$ python -q
>>> import numpy as np
>>> import numpy.linalg as la
>>> np.set_printoptions(precision=1, suppress=True, linewidth=100)
>>> rd = lambda a: np.round(a, 1) + 0
>>> feats = np.loadtxt("data.csv", delimiter=",")
>>> feats
array([[ 0.4,  1.2,  0.8, -0.3, -1.1, -1. ,  0. ,  0.3,  0.5, -0.8,  1.4],
       [-0.1,  0.2,  0.4, -1.4, -1.9,  0.7, -0.3, -1.1,  0.6, -0.9,  0.4],
       [ 0.1,  0.6, -1.3, -0.3, -1.1, -0.5, -1.7,  1.1,  0.8, -2.7, -0.4],
       [ 0. ,  1.7,  1.7,  0.7, -0.5, -0.4,  1.5, -0.9, -2.2, -0.6,  0.4],
       [ 0.5, -0.5,  1.2,  2.1, -0.3,  0.3,  0.7, -0.9, -1.2, -0.6,  0.5],
       [-2.1,  0.8,  2. , -0.2,  1.1, -0.3, -0.6,  0.5,  0. , -0.8, -0.3],
       [ 0.1, -0.7,  0.3, -0.4,  0.4, -1.1, -0.5, -2.4,  0.4, -0.8, -1.6],
       [-0.3, -1.6,  0.2,  0. , -0.2, -0.8,  1.1, -1.9, -1.4, -0.4, -1. ],
       [ 0. ,  0.4, -1.9, -0.4,  0.6,  0.3, -1.8, -0.3, -0.1, -2. ,  2.1],
       [-0.7,  0.7, -0.6,  1.3,  0.7,  1.2,  0. ,  0.6,  0.4,  1.3, -0.6],
       [-0.5, -0.1, -0.4,  0.9, -0.2, -0.2,  1.8, -0.4, -0.4, -0.5,  1.1],
       [ 1.2, -1.1, -2.1,  1.6, -0.9,  0. , -0.3,  0.3,  1.9, -0.2,  0.1],
       [-2.6,  0.6,  0.8, -1. , -0.8,  1.1, -0.3,  0.1,  0.1,  0.4, -0.8],
       [ 2. , -0.3, -0.2,  1. ,  0.7, -0.3,  0.6, -0.6,  0.2,  0.5,  1.2],
       [-2. , -3. , -3. , -1.5, -2. , -6. ,  9. , -2. ,  1.5, 11.5,  2. ],
       [-0.4, -0.8, -0.8,  0.1, -0.9, -0.4,  1.3, -1.2,  0.7,  0.6, -0.4],
       [ 0.6, -0.3, -0.1, -0.6, -0.5, -0.2, -0.6, -1.7, -0.2,  1.6,  0.6],
       [-2.3,  1.6,  0.8,  0.9,  2.1, -0.4,  0.1, -0.6, -0.1, -1.1,  0.9],
       [ 0.4,  1.3, -0.9, -1.6, -1.1,  0.4,  1.3, -0.6, -0.9, -0.8, -0.6],
       [-0.8, -0.9,  0.2, -1. , -0.7, -1.6, -2.5, -1.7, -1.3,  1.2, -1.4],
       [-0.4, -0.5, -0.2,  0.2,  0.7,  0.4,  1.8, -0.7,  0.9,  1.7,  0.9],
       [ 1.2, -0.8,  0.1,  0.1,  0. ,  2. , -1.2, -0.7, -0.2, -0.2,  2. ],
       [ 1.4,  1.5,  0.5,  0.5, -0.5, -0.2, -0.6,  1.6, -2.2, -0.2, -1.8],
       [ 0.6, -0.9, -0.6, -1.9, -0.1, -0.3,  0.2,  0. , -0.4, -0.9, -0.8],
       [ 0.2, -1.3, -0.4, -1.4, -0.2,  0.3, -1.8, -0.2,  0.3,  0.7,  0.5],
       [ 0.4, -0.4,  0.1, -0.6, -0.3,  0.1, -0.1, -0.6,  0.9,  2.6, -1.1],
       [ 0.6,  0.7,  1.2,  0.1, -1. ,  1. , -0.7, -0.5,  1.3,  0.5, -0.6],
       [ 2.4,  0.2,  1. , -0.3, -0.2,  1.5, -0.8, -0.6, -1.1, -0.4, -0.7],
       [-0.2,  0.7, -0.5,  0. , -0.2, -1. , -0.2,  0.1,  1. ,  0.9, -1.2],
       [ 0.1,  0. , -0.8, -0.4, -0.8,  0.6, -0.4, -0.4,  0. ,  0.6, -1.4],
       [ 2. ,  0.3,  0.9,  2.3, -0.7, -0.6, -0.7,  0.3, -0.6, -1.6, -1. ],
       [ 0.6, -1.5, -1.2, -0.7,  0.8, -1. , -1.1,  0.2, -1.1, -0.9,  1.1],
       [ 0.1, -0.4, -0.1, -0.1,  0.1,  0.5,  0. , -0.4,  0.4,  1.2, -1.9],
       [-0.7, -2.6, -0.9, -0.8, -0.1, -0.6, -0.4, -0.1,  0.1,  0.3, -0.6],
       [-1.1, -0.6, -1.1, -0.4, -0.6,  1. ,  0.7,  1.4,  1.8,  1.1, -1. ],
       [ 0.4,  0.8,  0.7, -0.6,  0.8, -0.4, -0.1, -1.4, -0.8, -0.6,  0. ]])
>>> # row 14 is much longer than the rest
>>> x = np.array([-3, 3, -1, -1, -1, -1, 1, 3, -1, -2, -1])
>>> rhs = feats @ x
>>> rd(la.lstsq(feats, rhs)[0])
array([-3.,  3., -1., -1., -1., -1.,  1.,  3., -1., -2., -1.])
>>> rng = np.random.default_rng(347898)
>>> rhs = rhs + 0.1 * rng.normal(size=36)
>>> rd(rhs)
array([  4.7,   0.4,  11.4,   5.4,  -6.4,   8.9,  -6.5,  -4.6,   2. ,   1. ,   1.9,  -6.4,   9.2,
       -11.8, -14. ,  -2.9, -10.8,   8. ,   8.6,  -4.2,  -6.9, -13. ,   8.6,   1.5,  -7.5,  -8.5,
        -4.7,  -8.5,   2.8,  -0.6,  -2.1,  -3. ,  -3.9,  -4. ,   4.5,  -1.4])
>>> coef, *_ = la.lstsq(feats, rhs)
>>> print(coef.round())
[-3.  3. -1. -1. -1. -1.  1.  3. -1. -2. -1.]
>>> rd(coef)
array([-3.,  3., -1., -1., -1., -1.,  1.,  3., -1., -2., -1.])
>>> E = np.loadtxt("test15.csv", delimiter=",")
>>> E
array([[0., 0., 1., 0., 0., 0., 0., 0.],
       [0., 0., 0., 0., 0., 0., 0., 0.],
       [1., 0., 0., 0., 0., 0., 0., 0.],
       [0., 0., 0., 0., 0., 1., 1., 1.],
       [0., 0., 0., 0., 0., 0., 0., 0.],
       [0., 0., 0., 1., 0., 0., 1., 1.],
       [0., 0., 0., 1., 0., 1., 0., 1.],
       [0., 0., 0., 1., 0., 1., 1., 0.]])
>>> Uu, sigma, vt = la.svd(E)
>>> print(rd(sigma))
[3. 1. 1. 1. 1. 1. 0. 0.]
>>> M2 = Uu[:, :6] @ np.diag(sigma[:6]) @ vt[:6]
>>> la.matrix_rank(M2)
np.int64(6)
>>> la.matrix_rank(E, rtol=0.05)
np.int64(6)
>>> rd(la.norm(E - M2, 2)), rd(sigma[6])
(np.float64(0.0), np.float64(0.0))
>>> rd(np.abs(E - M2).max())
np.float64(0.0)
>>> E @ E
array([[1., 0., 0., 0., 0., 0., 0., 0.],
       [0., 0., 0., 0., 0., 0., 0., 0.],
       [0., 0., 1., 0., 0., 0., 0., 0.],
       [0., 0., 0., 3., 0., 2., 2., 2.],
       [0., 0., 0., 0., 0., 0., 0., 0.],
       [0., 0., 0., 2., 0., 3., 2., 2.],
       [0., 0., 0., 2., 0., 2., 3., 2.],
       [0., 0., 0., 2., 0., 2., 2., 3.]])
>>> (E != 0).astype(int)
array([[0, 0, 1, 0, 0, 0, 0, 0],
       [0, 0, 0, 0, 0, 0, 0, 0],
       [1, 0, 0, 0, 0, 0, 0, 0],
       [0, 0, 0, 0, 0, 1, 1, 1],
       [0, 0, 0, 0, 0, 0, 0, 0],
       [0, 0, 0, 1, 0, 0, 1, 1],
       [0, 0, 0, 1, 0, 1, 0, 1],
       [0, 0, 0, 1, 0, 1, 1, 0]])
>>> rd(np.sort(la.eigvals(E).real))
array([-1., -1., -1., -1.,  0.,  0.,  1.,  3.])
>>> rd(la.det(E))
np.float64(0.0)
>>> (la.matrix_power((E != 0) + (E.T != 0) + np.eye(8), 8) > 0).astype(int)
array([[1, 0, 1, 0, 0, 0, 0, 0],
       [0, 1, 0, 0, 0, 0, 0, 0],
       [1, 0, 1, 0, 0, 0, 0, 0],
       [0, 0, 0, 1, 0, 1, 1, 1],
       [0, 0, 0, 0, 1, 0, 0, 0],
       [0, 0, 0, 1, 0, 1, 1, 1],
       [0, 0, 0, 1, 0, 1, 1, 1],
       [0, 0, 0, 1, 0, 1, 1, 1]])
>>> A = np.loadtxt("run15.csv", delimiter=",")
>>> print(rd(A))
[[-0.5 -0.1 -0.1 -0.4  0.1 -0.1  0.2  0.7 -0.1 -0.1]
 [ 0.2 -0.5  0.3  0.1  0.4 -0.3 -0.5  0.2 -0.2  0.1]
 [-0.1 -0.2 -0.5  0.  -0.3  0.1 -0.4  0.  -0.4 -0.6]
 [ 0.7  0.1 -0.2  0.1 -0.2 -0.2  0.   0.6  0.3 -0.1]
 [ 0.  -0.6 -0.2 -0.3  0.  -0.2  0.1 -0.3  0.6 -0.1]
 [ 0.2  0.2  0.   0.   0.7  0.   0.3 -0.2  0.  -0.6]
 [-0.1  0.5  0.  -0.4  0.  -0.5 -0.5 -0.2  0.1  0. ]
 [ 0.3  0.1 -0.4 -0.5  0.3  0.5 -0.2  0.  -0.1  0.4]
 [ 0.4 -0.1  0.5 -0.5 -0.3  0.   0.2 -0.1 -0.3 -0.2]
 [ 0.1 -0.1 -0.4  0.1  0.  -0.6  0.4 -0.2 -0.4  0.3]]
>>> print(rd(la.svd(A, compute_uv=False)))
[1. 1. 1. 1. 1. 1. 1. 1. 1. 1.]
>>> rd(A[:, 6] @ A[:, 1])
np.float64(0.0)
>>> theta = np.radians(135)
>>> R = np.eye(10)
>>> R[1, 1] = R[2, 2] = np.cos(theta)
>>> R[1, 2], R[2, 1] = -np.sin(theta), np.sin(theta)
>>> rd(R)
array([[ 1. ,  0. ,  0. ,  0. ,  0. ,  0. ,  0. ,  0. ,  0. ,  0. ],
       [ 0. , -0.7, -0.7,  0. ,  0. ,  0. ,  0. ,  0. ,  0. ,  0. ],
       [ 0. ,  0.7, -0.7,  0. ,  0. ,  0. ,  0. ,  0. ,  0. ,  0. ],
       [ 0. ,  0. ,  0. ,  1. ,  0. ,  0. ,  0. ,  0. ,  0. ,  0. ],
       [ 0. ,  0. ,  0. ,  0. ,  1. ,  0. ,  0. ,  0. ,  0. ,  0. ],
       [ 0. ,  0. ,  0. ,  0. ,  0. ,  1. ,  0. ,  0. ,  0. ,  0. ],
       [ 0. ,  0. ,  0. ,  0. ,  0. ,  0. ,  1. ,  0. ,  0. ,  0. ],
       [ 0. ,  0. ,  0. ,  0. ,  0. ,  0. ,  0. ,  1. ,  0. ,  0. ],
       [ 0. ,  0. ,  0. ,  0. ,  0. ,  0. ,  0. ,  0. ,  1. ,  0. ],
       [ 0. ,  0. ,  0. ,  0. ,  0. ,  0. ,  0. ,  0. ,  0. ,  1. ]])
>>> M2 = A @ R.T
>>> np.allclose(A @ A.T, M2 @ M2.T)
True
>>> rd(np.abs(M2 - A).max(axis=0))
array([0. , 1.2, 0.9, 0. , 0. , 0. , 0. , 0. , 0. , 0. ])
>>> q, R = la.qr(A)
>>> rd(q @ R)
array([[-0.5, -0.1, -0.1, -0.4,  0.1, -0.1,  0.2,  0.7, -0.1, -0.1],
       [ 0.2, -0.5,  0.3,  0.1,  0.4, -0.3, -0.5,  0.2, -0.2,  0.1],
       [-0.1, -0.2, -0.5,  0. , -0.3,  0.1, -0.4,  0. , -0.4, -0.6],
       [ 0.7,  0.1, -0.2,  0.1, -0.2, -0.2,  0. ,  0.6,  0.3, -0.1],
       [ 0. , -0.6, -0.2, -0.3,  0. , -0.2,  0.1, -0.3,  0.6, -0.1],
       [ 0.2,  0.2,  0. ,  0. ,  0.7,  0. ,  0.3, -0.2,  0. , -0.6],
       [-0.1,  0.5,  0. , -0.4,  0. , -0.5, -0.5, -0.2,  0.1,  0. ],
       [ 0.3,  0.1, -0.4, -0.5,  0.3,  0.5, -0.2,  0. , -0.1,  0.4],
       [ 0.4, -0.1,  0.5, -0.5, -0.3,  0. ,  0.2, -0.1, -0.3, -0.2],
       [ 0.1, -0.1, -0.4,  0.1,  0. , -0.6,  0.4, -0.2, -0.4,  0.3]])
>>> rd(R)
array([[1., 0., 0., 0., 0., 0., 0., 0., 0., 0.],
       [0., 1., 0., 0., 0., 0., 0., 0., 0., 0.],
       [0., 0., 1., 0., 0., 0., 0., 0., 0., 0.],
       [0., 0., 0., 1., 0., 0., 0., 0., 0., 0.],
       [0., 0., 0., 0., 1., 0., 0., 0., 0., 0.],
       [0., 0., 0., 0., 0., 1., 0., 0., 0., 0.],
       [0., 0., 0., 0., 0., 0., 1., 0., 0., 0.],
       [0., 0., 0., 0., 0., 0., 0., 1., 0., 0.],
       [0., 0., 0., 0., 0., 0., 0., 0., 1., 0.],
       [0., 0., 0., 0., 0., 0., 0., 0., 0., 1.]])
>>> rd(np.abs(np.diag(R)))
array([1., 1., 1., 1., 1., 1., 1., 1., 1., 1.])
